$ python3 -q
>>> import numpy as np
>>> np.set_printoptions(suppress=True, linewidth=100)
>>> r0 = np.array([-1, -1, -1, -2, 0, 0, -2, 1]) + 0.5
>>> feats = np.outer(r0, r0) / (r0 @ r0)
>>> feats.round(2)
array([[ 0.03,  0.03,  0.03,  0.09, -0.03, -0.03,  0.09, -0.09],
       [ 0.03,  0.03,  0.03,  0.09, -0.03, -0.03,  0.09, -0.09],
       [ 0.03,  0.03,  0.03,  0.09, -0.03, -0.03,  0.09, -0.09],
       [ 0.09,  0.09,  0.09,  0.28, -0.09, -0.09,  0.28, -0.28],
       [-0.03, -0.03, -0.03, -0.09,  0.03,  0.03, -0.09,  0.09],
       [-0.03, -0.03, -0.03, -0.09,  0.03,  0.03, -0.09,  0.09],
       [ 0.09,  0.09,  0.09,  0.28, -0.09, -0.09,  0.28, -0.28],
       [-0.09, -0.09, -0.09, -0.28,  0.09,  0.09, -0.28,  0.28]])
>>> U, sv, Vt = np.linalg.svd(feats)
>>> print(np.argmax(sv[:-1] / (sv[1:] + 1e-6)) + 1)
1
>>> Y = U[:, :1] @ np.diag(sv[:1]) @ Vt[:1]
>>> np.linalg.matrix_rank(Y)
np.int64(1)
>>> r = np.linalg.matrix_rank(feats)
>>> r
np.int64(1)
>>> ns = np.linalg.svd(feats)[2][r:].T
>>> [int(np.linalg.matrix_rank(feats[:i])) for i in range(1, len(feats) + 1)]
[1, 1, 1, 1, 1, 1, 1, 1]
>>> print(np.linalg.matrix_rank(feats.T @ feats), np.linalg.matrix_rank(feats @ feats.T))
1 1
>>> print([int(np.linalg.matrix_rank(np.delete(feats, i, axis=0))) for i in range(8)])
[1, 1, 1, 1, 1, 1, 1, 1]
>>> np.round(ns @ ns.T, 2)
array([[ 0.97, -0.03, -0.03, -0.09,  0.03,  0.03, -0.09,  0.09],
       [-0.03,  0.97, -0.03, -0.09,  0.03,  0.03, -0.09,  0.09],
       [-0.03, -0.03,  0.97, -0.09,  0.03,  0.03, -0.09,  0.09],
       [-0.09, -0.09, -0.09,  0.72,  0.09,  0.09, -0.28,  0.28],
       [ 0.03,  0.03,  0.03,  0.09,  0.97, -0.03,  0.09, -0.09],
       [ 0.03,  0.03,  0.03,  0.09, -0.03,  0.97,  0.09, -0.09],
       [-0.09, -0.09, -0.09, -0.28,  0.09,  0.09,  0.72,  0.28],
       [ 0.09,  0.09,  0.09,  0.28, -0.09, -0.09,  0.28,  0.72]])
>>> vec = np.array([-8, 6, 9, -6, 9, -5, -2, -5])
>>> np.round(np.einsum("ij,j->i", feats, vec), 2)
array([-0.19, -0.19, -0.19, -0.56,  0.19,  0.19, -0.56,  0.56])
>>> np.linalg.norm(feats @ vec) <= np.linalg.norm(feats, 2) * np.linalg.norm(vec) + 1e-9
np.True_
>>> (feats @ vec).argmax()
np.int64(7)
>>> np.round((feats * vec).sum(axis=1), 2)
array([-0.19, -0.19, -0.19, -0.56,  0.19,  0.19, -0.56,  0.56])
>>> vec = np.array([-3, 0, -1, 0, -3, -3, 0, 3])
>>> np.round(np.linalg.eigvalsh(2 * feats - np.eye(8)), 2)
array([-1., -1., -1., -1., -1., -1., -1.,  1.])
>>> np.round(feats @ feats @ vec, 2)
array([-0.22, -0.22, -0.22, -0.66,  0.22,  0.22, -0.66,  0.66])
>>> np.round(np.eye(8) - feats, 2)
array([[ 0.97, -0.03, -0.03, -0.09,  0.03,  0.03, -0.09,  0.09],
       [-0.03,  0.97, -0.03, -0.09,  0.03,  0.03, -0.09,  0.09],
       [-0.03, -0.03,  0.97, -0.09,  0.03,  0.03, -0.09,  0.09],
       [-0.09, -0.09, -0.09,  0.72,  0.09,  0.09, -0.28,  0.28],
       [ 0.03,  0.03,  0.03,  0.09,  0.97, -0.03,  0.09, -0.09],
       [ 0.03,  0.03,  0.03,  0.09, -0.03,  0.97,  0.09, -0.09],
       [-0.09, -0.09, -0.09, -0.28,  0.09,  0.09,  0.72,  0.28],
       [ 0.09,  0.09,  0.09,  0.28, -0.09, -0.09,  0.28,  0.72]])
>>> np.round(feats @ vec, 2)
array([-0.22, -0.22, -0.22, -0.66,  0.22,  0.22, -0.66,  0.66])
>>> Y = feats / np.linalg.norm(feats, axis=1, keepdims=True)
>>> gram = Y @ Y.T
>>> print(gram.round(2))
[[ 1.  1.  1.  1. -1. -1.  1. -1.]
 [ 1.  1.  1.  1. -1. -1.  1. -1.]
 [ 1.  1.  1.  1. -1. -1.  1. -1.]
 [ 1.  1.  1.  1. -1. -1.  1. -1.]
 [-1. -1. -1. -1.  1.  1. -1.  1.]
 [-1. -1. -1. -1.  1.  1. -1.  1.]
 [ 1.  1.  1.  1. -1. -1.  1. -1.]
 [-1. -1. -1. -1.  1.  1. -1.  1.]]
>>> print((np.abs(gram) > 0.9).astype(int))
[[1 1 1 1 1 1 1 1]
 [1 1 1 1 1 1 1 1]
 [1 1 1 1 1 1 1 1]
 [1 1 1 1 1 1 1 1]
 [1 1 1 1 1 1 1 1]
 [1 1 1 1 1 1 1 1]
 [1 1 1 1 1 1 1 1]
 [1 1 1 1 1 1 1 1]]
>>> A = np.loadtxt("run11.csv", delimiter=",")
>>> A
array([[-1.,  0.,  1.,  2., -2., -2.,  0.,  0.,  0.],
       [ 3., -3.,  3., -3., -3.,  3.,  0.,  0.,  0.],
       [-2.,  0.,  2.,  0.,  1., -2.,  0.,  0.,  0.],
       [-2.,  3.,  0.,  0.,  2.,  1.,  0.,  0.,  0.],
       [ 2.,  0., -2.,  2.,  1., -3.,  0.,  0.,  0.],
       [ 0.,  3.,  1.,  3., -3., -2.,  0.,  0.,  0.],
       [ 0.,  0.,  0.,  0.,  0.,  0.,  0., -1.,  0.],
       [ 0.,  0.,  0.,  0.,  0.,  0.,  0.,  2.,  1.],
       [ 0.,  0.,  0.,  0.,  0.,  0.,  0., -2.,  3.]])
>>> # 2 blocks once reordered
>>> U, sv, Vt = np.linalg.svd(A)
>>> V = Vt[:(sv > 1e-8).sum()]
>>> rng = np.random.default_rng(518548)
>>> vec = A[7] + -2 * A[5] + rng.integers(2) * np.eye(9)[2]
>>> print(vec)
[ 0. -6. -1. -6.  6.  4.  0.  2.  1.]
>>> print(np.linalg.matrix_rank(np.vstack([A, vec])))
8
>>> np.allclose(V.T @ V @ vec, vec)
True
